$ python -q
>>> import numpy as np
>>> np.set_printoptions(precision=2, suppress=True, linewidth=160, legacy="1.25")
>>> W0 = np.loadtxt("test6.csv", delimiter=",")
>>> print(W0)
[[-1.  2.  3. -3.]
 [-4.  5.  6. -6.]
 [-4.  2. 12. -9.]
 [-4.  2. 12. -9.]]
>>> # row 3 repeats row 2
>>> r = np.linalg.matrix_rank(W0)
>>> print(r)
3
>>> ns = np.linalg.svd(W0)[2][r:].T
>>> print(ns.shape)
(4, 1)
>>> print(ns[:, 0] / ns[np.abs(ns[:, 0]).round(6).argmax(), 0])
[0.25 0.5  0.75 1.  ]
>>> print(np.round(W0 @ ns, 2) + 0)
[[0.]
 [0.]
 [0.]
 [0.]]
>>> C2 = W0.T @ W0
>>> print(np.allclose(C2, C2.T))
True
>>> print(np.round(np.linalg.svd(W0, compute_uv=False) ** 2, 2) + 0)
[608.85  16.67   0.48   0.  ]
>>> print((W0 @ W0.T).shape)
(4, 4)
>>> def softmax(z):
...     e = np.exp(z - z.max(axis=-1, keepdims=True))
...     return e / e.sum(axis=-1, keepdims=True)
... 
>>> print(softmax(W0).sum(axis=1))
[1. 1. 1. 1.]
>>> print(np.round(softmax(W0[0] + -2), 2) + 0)
[0.01 0.26 0.72 0.  ]
>>> print(np.round(softmax(W0[0]), 2) + 0)
[0.01 0.26 0.72 0.  ]
>>> print(np.round(softmax(10 * W0[0]), 2) + 0)
[0. 0. 1. 0.]
>>> att = W0 @ W0.T / np.sqrt(4)
>>> print(softmax(att).round(6).argmax(axis=1))
[2 2 2 2]
>>> print(np.round(softmax(att), 2) + 0)
[[0.  0.  0.5 0.5]
 [0.  0.  0.5 0.5]
 [0.  0.  0.5 0.5]
 [0.  0.  0.5 0.5]]
>>> print(np.round(np.linalg.norm(W0[1] - W0[3]), 2))
7.35
>>> print(np.linalg.norm(W0, axis=1).argmax())
2
>>> print(round(np.linalg.norm(W0, 1), 2), round(float(np.linalg.norm(W0, np.inf)), 2))
33.0 27.0
>>> print(np.linalg.norm(W0, axis=0))
[ 7.    6.08 18.25 14.39]
>>> print(np.linalg.norm(W0, axis=1))
[ 4.8  10.63 15.65 15.65]
>>> K = np.array([[-0.3, 0.1, -1.1],
...     [1.9, 0.3, -1.5],
...     [0.6, 1.6, 0.1],
...     [0.3, 0.1, 1.7],
...     [-0.2, 2.7, -0.3],
...     [1.0, 6.0, -1.5],
...     [0.6, -0.8, -0.1],
...     [-0.9, -1.0, -2.1],
...     [1.7, -0.3, -0.5],
...     [-3.2, -1.7, 1.4],
...     [-1.8, -0.7, 2.2],
...     [1.2, 0.4, 0.2]])
>>> theta = np.radians(120)
>>> Rm = np.eye(3)
>>> Rm[2, 2] = Rm[1, 1] = np.cos(theta)
>>> Rm[2, 1], Rm[1, 2] = -np.sin(theta), np.sin(theta)
>>> print(Rm)
[[ 1.    0.    0.  ]
 [ 0.   -0.5   0.87]
 [ 0.   -0.87 -0.5 ]]
>>> Y = K @ Rm.T
>>> print(np.allclose(np.linalg.norm(K, axis=1), np.linalg.norm(Y, axis=1)))
True
